In [1]: import numpy as np

In [2]: np.set_printoptions(suppress=True, linewidth=100)

In [3]: tidy = lambda a: np.round(a, 2) + 0

In [4]: u = np.array([-2, 0, 2, -1, -2, -2, 0, 3])

In [5]: data = u[np.abs(np.subtract.outer(np.arange(8), np.arange(8)))]

In [6]: data
Out[6]: 
array([[-2,  0,  2, -1, -2, -2,  0,  3],
       [ 0, -2,  0,  2, -1, -2, -2,  0],
       [ 2,  0, -2,  0,  2, -1, -2, -2],
       [-1,  2,  0, -2,  0,  2, -1, -2],
       [-2, -1,  2,  0, -2,  0,  2, -1],
       [-2, -2, -1,  2,  0, -2,  0,  2],
       [ 0, -2, -2, -1,  2,  0, -2,  0],
       [ 3,  0, -2, -2, -1,  2,  0, -2]])

In [7]: out = np.linalg.inv(data)

In [8]: tidy(np.linalg.slogdet(data)[0])
Out[8]: np.float64(-1.0)

In [9]: tidy(np.linalg.cond(data))
Out[9]: np.float64(7.16)

In [10]: tidy(np.linalg.det(data) * out)
Out[10]: 
array([[  -68.,  -549.,    60.,  2390.,   850.,  2370.,   144.,  -607.],
       [ -549.,   918., -1350., -1800.,  1665., -1350.,  2997.,   144.],
       [   60., -1350.,  1170.,  1560.,  -750.,  4635., -1350.,  2370.],
       [ 2390., -1800.,  1560.,  -230.,  1310.,  -750.,  1665.,   850.],
       [  850.,  1665.,  -750.,  1310.,  -230.,  1560., -1800.,  2390.],
       [ 2370., -1350.,  4635.,  -750.,  1560.,  1170., -1350.,    60.],
       [  144.,  2997., -1350.,  1665., -1800., -1350.,   918.,  -549.],
       [ -607.,   144.,  2370.,   850.,  2390.,    60.,  -549.,   -68.]])

In [11]: evals, evecs = np.linalg.eigh(data)

In [12]: x = np.array([2, 4, 6, 4, 3, 0, 1, 0])

In [13]: tidy(x @ data @ x / (x @ x)), tidy(evals[0]), tidy(evals[-1])
Out[13]: (np.float64(-0.98), np.float64(-8.62), np.float64(3.06))

In [14]: tidy(np.linalg.eigvalsh(data[1:, 1:]))
Out[14]: array([-7.15, -6.31, -3.35, -1.68, -0.06,  1.72,  2.83])

In [15]: def softmax(z):
    ...:     e = np.exp(z - z.max(axis=-1, keepdims=True))
    ...:     return e / e.sum(axis=-1, keepdims=True)
    ...: 

In [16]: tidy(softmax(data[1] + -3))
Out[16]: array([0.09, 0.01, 0.09, 0.66, 0.03, 0.01, 0.01, 0.09])

In [17]: softmax(data).sum(axis=1)
Out[17]: array([1., 1., 1., 1., 1., 1., 1., 1.])

In [18]: S = data @ data.T / np.sqrt(8)

In [19]: softmax(S).round(6).argmax(axis=1)
Out[19]: array([0, 1, 2, 3, 4, 5, 6, 7])

In [20]: K = np.load("out5.npy")

In [21]: K
Out[21]: 
array([[ 6, -7,  6,  5, -4,  8, -4, -9,  4, -3],
       [ 7, -1, -8,  4, -7, -8,  4,  8,  3,  0],
       [ 9,  3,  6, -9,  8,  2,  6, -1, -1,  6],
       [-5, -1, -5, -9, -8, -8, -3, -8,  4, -1],
       [ 5, -9, -6, -2,  3, -4,  3, -2,  0, -5],
       [-2, -1,  6,  5, -7,  3,  0, -8, -1, -5],
       [-4, -3,  7, -1,  3,  2, -9,  6, -6, -9],
       [ 4, -2, -1, -1, -3,  3,  7, -9, -8,  3],
       [-2,  8, -9, -4,  3, -3, -9, -4, -5, -3],
       [ 6,  5, -7,  5, -7, -1,  7, -9, -9,  7]])

In [22]: (K + K.T) / 2
Out[22]: 
array([[ 6. ,  0. ,  7.5,  0. ,  0.5,  3. , -4. , -2.5,  1. ,  1.5],
       [ 0. , -1. , -2.5,  1.5, -8. , -4.5,  0.5,  3. ,  5.5,  2.5],
       [ 7.5, -2.5,  6. , -7. ,  1. ,  4. ,  6.5, -1. , -5. , -0.5],
       [ 0. ,  1.5, -7. , -9. , -5. , -1.5, -2. , -4.5,  0. ,  2. ],
       [ 0.5, -8. ,  1. , -5. ,  3. , -5.5,  3. , -2.5,  1.5, -6. ],
       [ 3. , -4.5,  4. , -1.5, -5.5,  3. ,  1. , -2.5, -2. , -3. ],
       [-4. ,  0.5,  6.5, -2. ,  3. ,  1. , -9. ,  6.5, -7.5, -1. ],
       [-2.5,  3. , -1. , -4.5, -2.5, -2.5,  6.5, -9. , -6. , -3. ],
       [ 1. ,  5.5, -5. ,  0. ,  1.5, -2. , -7.5, -6. , -5. , -6. ],
       [ 1.5,  2.5, -0.5,  2. , -6. , -3. , -1. , -3. , -6. ,  7. ]])

In [23]: np.allclose(K @ K.T, K.T @ K)
Out[23]: False

In [24]: np.trace(K)
Out[24]: np.int64(-8)

In [25]: F = np.load("case15.npy")

In [26]: tidy(F)
Out[26]: 
array([[ 0.85, -0.05, -0.25, -0.05, -0.35, -0.25, -0.15],
       [-0.05,  0.98, -0.08, -0.02, -0.12, -0.08, -0.05],
       [-0.25, -0.08,  0.58, -0.08, -0.59, -0.42, -0.25],
       [-0.05, -0.02, -0.08,  0.98, -0.12, -0.08, -0.05],
       [-0.35, -0.12, -0.59, -0.12,  0.18, -0.59, -0.35],
       [-0.25, -0.08, -0.42, -0.08, -0.59,  0.58, -0.25],
       [-0.15, -0.05, -0.25, -0.05, -0.35, -0.25,  0.85]])

In [27]: # symmetric

In [28]: x = np.array([1, 2, -2, 3, 1, 2, -3])

In [29]: tidy(np.sort(np.abs(np.degrees(np.angle(np.linalg.eigvals(F))))))
Out[29]: array([  0.,   0.,   0.,   0.,   0.,   0., 180.])

In [30]: 7 - np.linalg.matrix_rank(F - np.eye(7), tol=1e-8)
Out[30]: np.int64(6)

In [31]: tidy(np.linalg.det(F))
Out[31]: np.float64(-1.0)

In [32]: tidy(F[:, 2] @ F[:, 1])
Out[32]: np.float64(0.0)

In [33]: x = np.array([4, -5, 1, -1, 2, -4, -3])

In [34]: target = F @ x

In [35]: tidy(target)
Out[35]: array([ 4.2 , -4.93,  1.34, -0.93,  2.47, -3.66, -2.8 ])

In [36]: tidy(np.linalg.solve(F, target + F[:, 0]))
Out[36]: array([ 5., -5.,  1., -1.,  2., -4., -3.])

In [37]: x = np.array([2, 3, 2, 0, 2, 1, 2])

In [38]: target = F @ x

In [39]: beta, lr = np.zeros(7), 1 / np.linalg.norm(F, 2) ** 2

In [40]: for i in range(12):
    ...:     beta -= lr * F.T @ (F @ beta - target)
    ...:     if i % 2 == 0: print(i, round(np.linalg.norm(F @ beta - target), 2))
    ...: 
0 0.0
2 0.0
4 0.0
6 0.0
8 0.0
10 0.0

In [41]: tidy(np.linalg.cond(F))
Out[41]: np.float64(1.0)

In [42]: tidy(F.mean(axis=0))
Out[42]: array([-0.04,  0.08, -0.16,  0.08, -0.28, -0.16, -0.04])

In [43]: F.shape
Out[43]: (7, 7)

In [44]: np.count_nonzero(F)
Out[44]: np.int64(49)

In [45]: rng = np.random.default_rng(834889)

In [46]: z = rng.integers(0, 3, 5)

In [47]: arr = np.array([[0, 1, 2, 2, 0],
    ...:     [0, 0, 2, 0, 1],
    ...:     [0, 0, 0, 1, 0],
    ...:     [0, 1, 2, 1, 2],
    ...:     [1, 0, 2, 0, 2]]) * (z[:, None] == z)

In [48]: arr
Out[48]: 
array([[0, 0, 2, 2, 0],
       [0, 0, 0, 0, 0],
       [0, 0, 0, 1, 0],
       [0, 0, 2, 1, 0],
       [0, 0, 0, 0, 2]])

In [49]: np.linalg.matrix_rank(arr, rtol=0.1)
Out[49]: np.int64(3)

In [50]: [round(float(x), 2) for x in np.linalg.svd(arr, compute_uv=False)[:3]]
Out[50]: [3.62, 2.0, 0.96]

In [51]: out = arr + rng.integers(-2, 3, (5, 3)) @ rng.integers(-2, 3, (3, 5))

In [52]: out
Out[52]: 
array([[ 3, -3,  5,  4, -4],
       [-4,  6, -6,  0,  4],
       [ 1, -3,  3, -1,  0],
       [ 3, -2,  6,  3,  0],
       [ 4,  0,  3,  6,  1]])

In [53]: np.abs(out - arr).sum(axis=1)
Out[53]: array([15, 20,  9, 11, 14])

In [54]: np.linalg.matrix_rank(out - arr, tol=1e-8)
Out[54]: np.int64(3)

In [55]: out - arr
Out[55]: 
array([[ 3, -3,  3,  2, -4],
       [-4,  6, -6,  0,  4],
       [ 1, -3,  3, -2,  0],
       [ 3, -2,  4,  2,  0],
       [ 4,  0,  3,  6, -1]])

In [56]: tidy(np.linalg.svd(out - arr, compute_uv=False))
Out[56]: array([14.41,  7.1 ,  3.3 ,  0.  ,  0.  ])

In [57]: Uu, sigma, VT = np.linalg.svd(arr)

In [58]: evecs = VT[:(sigma > 1e-8).sum()]

In [59]: x = arr[4] + -1 * arr[2] + rng.integers(2) * np.eye(5)[4]

In [60]: x
Out[60]: array([ 0.,  0.,  0., -1.,  3.])

In [61]: tidy(np.diag(evecs.T @ evecs))
Out[61]: array([0., 0., 1., 1., 1.])

In [62]: tidy(np.linalg.norm(x - evecs.T @ evecs @ x))
Out[62]: np.float64(0.0)

In [63]: np.linalg.matrix_rank(np.vstack([arr, x]))
Out[63]: np.int64(3)

In [64]: np.allclose(evecs.T @ evecs @ x, x)
Out[64]: True
